% python3 -q
>>> import numpy as np
>>> np.set_printoptions(precision=3, suppress=True, linewidth=160)
>>> X = np.load("sample8.npy")
>>> print(X)
[[ 1 -1 -1  1 -1  1  1 -1]
 [ 1  1 -1 -1 -1 -1  1  1]
 [ 1  1  1  1 -1 -1 -1 -1]
 [ 1 -1  1 -1  1 -1  1 -1]
 [ 1  1 -1 -1  1  1 -1 -1]
 [ 1 -1 -1  1  1 -1 -1  1]
 [ 1  1  1  1  1  1  1  1]]
>>> theta = np.radians(72)
>>> r_ = np.eye(8)
>>> r_[1, 1] = r_[0, 0] = np.cos(theta)
>>> r_[1, 0], r_[0, 1] = -np.sin(theta), np.sin(theta)
>>> print(r_)
[[ 0.309  0.951  0.     0.     0.     0.     0.     0.   ]
 [-0.951  0.309  0.     0.     0.     0.     0.     0.   ]
 [ 0.     0.     1.     0.     0.     0.     0.     0.   ]
 [ 0.     0.     0.     1.     0.     0.     0.     0.   ]
 [ 0.     0.     0.     0.     1.     0.     0.     0.   ]
 [ 0.     0.     0.     0.     0.     1.     0.     0.   ]
 [ 0.     0.     0.     0.     0.     0.     1.     0.   ]
 [ 0.     0.     0.     0.     0.     0.     0.     1.   ]]
>>> A2 = X @ r_.T
>>> print(np.abs(A2 - X).max(axis=0))
[1.642 1.642 0.    0.    0.    0.    0.    0.   ]
>>> print(np.allclose(X @ X.T, A2 @ A2.T))
True
>>> print(A2)
[[-0.642 -1.26  -1.     1.    -1.     1.     1.    -1.   ]
 [ 1.26  -0.642 -1.    -1.    -1.    -1.     1.     1.   ]
 [ 1.26  -0.642  1.     1.    -1.    -1.    -1.    -1.   ]
 [-0.642 -1.26   1.    -1.     1.    -1.     1.    -1.   ]
 [ 1.26  -0.642 -1.    -1.     1.     1.    -1.    -1.   ]
 [-0.642 -1.26  -1.     1.     1.    -1.    -1.     1.   ]
 [ 1.26  -0.642  1.     1.     1.     1.     1.     1.   ]]
>>> print(np.allclose(np.linalg.norm(X, axis=1), np.linalg.norm(A2, axis=1)))
True
>>> A2 = np.array([[-1, 0, -2],
...     [2, 1, -2],
...     [0, -1, 1],
...     [2, 2, 1],
...     [-2, 1, -1],
...     [-1, 0, 0],
...     [1, 1, 1],
...     [-1, 2, 0]])
>>> print(np.einsum("ij->j", X))
[ 7  1 -1  1  1 -1  1 -1]
>>> print(np.linalg.matrix_rank(X @ A2))
3
>>> print(np.einsum("ik,kj->ij", X, A2))
[[ 2  0  2]
 [ 2  2 -4]
 [ 6 -2 -2]
 [-4 -4  0]
 [-4 -2 -8]
 [-4  4 -2]
 [ 0  6 -2]]
>>> print(X @ A2)
[[ 2  0  2]
 [ 2  2 -4]
 [ 6 -2 -2]
 [-4 -4  0]
 [-4 -2 -8]
 [-4  4 -2]
 [ 0  6 -2]]
>>> print(np.linalg.matrix_rank(np.vstack([X, A2.T])))
8
>>> rng = np.random.default_rng(55)
>>> A2 = X + rng.integers(-2, 3, (7, 2)) @ rng.integers(-2, 3, (2, 8))
>>> print(A2)
[[-5  5 -3 -7  1 -1  1 -7]
 [-3  5 -4 -7  0 -3  2 -4]
 [ 4 -2  2  5 -2  0 -1  2]
 [ 0  0  4 -1  2  0 -1  0]
 [ 1  1 -1 -1  1  1 -1 -1]
 [ 2 -2 -4  1  0 -2  1  0]
 [ 0  2 -1 -1  1  0  2 -1]]
>>> print(np.round(np.linalg.svd(A2 - X, compute_uv=False), 3) + 0)
[18.648  6.501  0.     0.     0.     0.     0.   ]
>>> print(A2 - X)
[[-6  6 -2 -8  2 -2  0 -6]
 [-4  4 -3 -6  1 -2  1 -5]
 [ 3 -3  1  4 -1  1  0  3]
 [-1  1  3  0  1  1 -2  1]
 [ 0  0  0  0  0  0  0  0]
 [ 1 -1 -3  0 -1 -1  2 -1]
 [-1  1 -2 -2  0 -1  1 -2]]
>>> print(np.abs(A2 - X).sum(axis=1))
[32 26 16 10  0 10 10]
